>>> import numpy as np
>>> from numpy import linalg as LA
>>> np.set_printoptions(suppress=True, linewidth=160)
>>> rnd = lambda a: np.round(a, 3) + 0
>>> mat = np.load("dump.npy")
>>> print(mat)
[[-8  9 -8  9 -8  9]
 [ 0  3  0  3  0  3]
 [ 2 -5  2 -5  2 -5]
 [-8  9 -8  9 -8  9]
 [ 0  3  0  3  0  3]
 [ 2 -5  2 -5  2 -5]]
>>> print(rnd(LA.norm(mat, axis=0)))
[11.662 15.166 11.662 15.166 11.662 15.166]
>>> print(mat[0] @ mat[4])
81
>>> print(rnd(LA.norm(mat, "nuc")))
38.669
>>> print(rnd(LA.norm(mat, axis=1)))
[20.857  5.196  9.327 20.857  5.196  9.327]
>>> Uu, sigma, Vt = LA.svd(mat)
>>> vecs = Vt[:(sigma > 1e-8).sum()]
>>> rng = np.random.default_rng(773726)
>>> vec = mat[3] + -1 * mat[0] + rng.integers(2) * np.eye(6)[1]
>>> print(vec)
[0. 1. 0. 0. 0. 0.]
>>> print(LA.matrix_rank(np.vstack([mat, vec])))
3
>>> print(rnd(np.diag(vecs.T @ vecs)))
[0.333 0.333 0.333 0.333 0.333 0.333]
>>> print(rnd(vecs.T @ vecs))
[[0.333 0.    0.333 0.    0.333 0.   ]
 [0.    0.333 0.    0.333 0.    0.333]
 [0.333 0.    0.333 0.    0.333 0.   ]
 [0.    0.333 0.    0.333 0.    0.333]
 [0.333 0.    0.333 0.    0.333 0.   ]
 [0.    0.333 0.    0.333 0.    0.333]]
>>> labels = rng.permutation(6)
>>> print(labels)
[0 5 3 2 4 1]
>>> A2 = mat[labels][:, labels]
>>> print(A2)
[[-8  9  9 -8 -8  9]
 [ 2 -5 -5  2  2 -5]
 [-8  9  9 -8 -8  9]
 [ 2 -5 -5  2  2 -5]
 [ 0  3  3  0  0  3]
 [ 0  3  3  0  0  3]]
>>> print(np.diag(A2))
[-8 -5  9  2  0  3]
>>> print(rnd(LA.det(A2)), rnd(LA.det(mat[labels])))
0.0 0.0
>>> print(np.trace(A2))
1
>>> rk = LA.matrix_rank(mat)
>>> print(rk)
2
>>> null = LA.svd(mat)[2][rk:].T
>>> print(LA.matrix_rank(mat.T @ mat), LA.matrix_rank(mat @ mat.T))
2 2
>>> print([int(LA.matrix_rank(mat[:, :j + 1])) for j in range(6)])
[1, 2, 2, 2, 2, 2]
>>> print(rnd(null @ null.T))
[[ 0.667  0.    -0.333  0.    -0.333  0.   ]
 [ 0.     0.667  0.    -0.333  0.    -0.333]
 [-0.333  0.     0.667  0.    -0.333  0.   ]
 [ 0.    -0.333  0.     0.667  0.    -0.333]
 [-0.333  0.    -0.333  0.     0.667  0.   ]
 [ 0.    -0.333  0.    -0.333  0.     0.667]]
>>> print([int(LA.matrix_rank(np.delete(mat, i, axis=0))) for i in range(6)])
[2, 2, 2, 2, 2, 2]
>>> print([int(LA.matrix_rank(mat[:i])) for i in range(1, len(mat) + 1)])
[1, 2, 2, 2, 2, 2]
>>> Uu, sigma, Vt = LA.svd(mat)
>>> print(np.argmax(sigma[:-1] / (sigma[1:] + 1e-6)) + 1)
2
>>> A2 = Uu[:, :2] @ np.diag(sigma[:2]) @ Vt[:2]
>>> print(rnd(LA.norm(mat - A2) / LA.norm(mat)))
0.0
>>> print(rnd(np.abs(mat - A2).max()))
0.0
>>> print(LA.matrix_rank(A2))
2
>>> M = np.loadtxt("a.csv", delimiter=",")
>>> print(M)
[[ 2.  3.  2.  1. -3. -3.  2.  1. -1. -2. -3.  3. -3.]
 [ 3.  2.  3.  2.  1. -3. -3.  2.  1. -1. -2. -3.  3.]
 [ 2.  3.  2.  3.  2.  1. -3. -3.  2.  1. -1. -2. -3.]
 [ 1.  2.  3.  2.  3.  2.  1. -3. -3.  2.  1. -1. -2.]
 [-3.  1.  2.  3.  2.  3.  2.  1. -3. -3.  2.  1. -1.]
 [-3. -3.  1.  2.  3.  2.  3.  2.  1. -3. -3.  2.  1.]
 [ 2. -3. -3.  1.  2.  3.  2.  3.  2.  1. -3. -3.  2.]
 [ 1.  2. -3. -3.  1.  2.  3.  2.  3.  2.  1. -3. -3.]
 [-1.  1.  2. -3. -3.  1.  2.  3.  2.  3.  2.  1. -3.]
 [-2. -1.  1.  2. -3. -3.  1.  2.  3.  2.  3.  2.  1.]
 [-3. -2. -1.  1.  2. -3. -3.  1.  2.  3.  2.  3.  2.]
 [ 3. -3. -2. -1.  1.  2. -3. -3.  1.  2.  3.  2.  3.]
 [-3.  3. -3. -2. -1.  1.  2. -3. -3.  1.  2.  3.  2.]]
>>> # symmetric, so the eigenvalues are real
>>> A2 = M[0, 0] * M[1:] - np.outer(M[1:, 0], M[0])
>>> print(A2)
[[  0.  -5.   0.   1.  11.   3. -12.   1.   5.   4.   5. -15.  15.]
 [  0.   0.   0.   4.  10.   8. -10.  -8.   6.   6.   4. -10.   0.]
 [  0.   1.   4.   3.   9.   7.   0.  -7.  -5.   6.   5.  -5.  -1.]
 [  0.  11.  10.   9.  -5.  -3.  10.   5.  -9. -12.  -5.  11. -11.]
 [  0.   3.   8.   7.  -3.  -5.  12.   7.  -1. -12. -15.  13.  -7.]
 [  0. -12. -10.   0.  10.  12.   0.   4.   6.   6.   0. -12.  10.]
 [  0.   1.  -8.  -7.   5.   7.   4.   3.   7.   6.   5.  -9.  -3.]
 [  0.   5.   6.  -5.  -9.  -1.   6.   7.   3.   4.   1.   5.  -9.]
 [  0.   4.   6.   6. -12. -12.   6.   6.   4.   0.   0.  10.  -4.]
 [  0.   5.   4.   5.  -5. -15.   0.   5.   1.   0.  -5.  15.  -5.]
 [  0. -15. -10.  -5.  11.  13. -12.  -9.   5.  10.  15.  -5.  15.]
 [  0.  15.   0.  -1. -11.  -7.  10.  -3.  -9.  -4.  -5.  15.  -5.]]
>>> print(M[:, 0] / M[0, 0])
[ 1.   1.5  1.   0.5 -1.5 -1.5  1.   0.5 -0.5 -1.  -1.5  1.5 -1.5]
>>> print(LA.matrix_rank(A2), LA.matrix_rank(M))
12 13
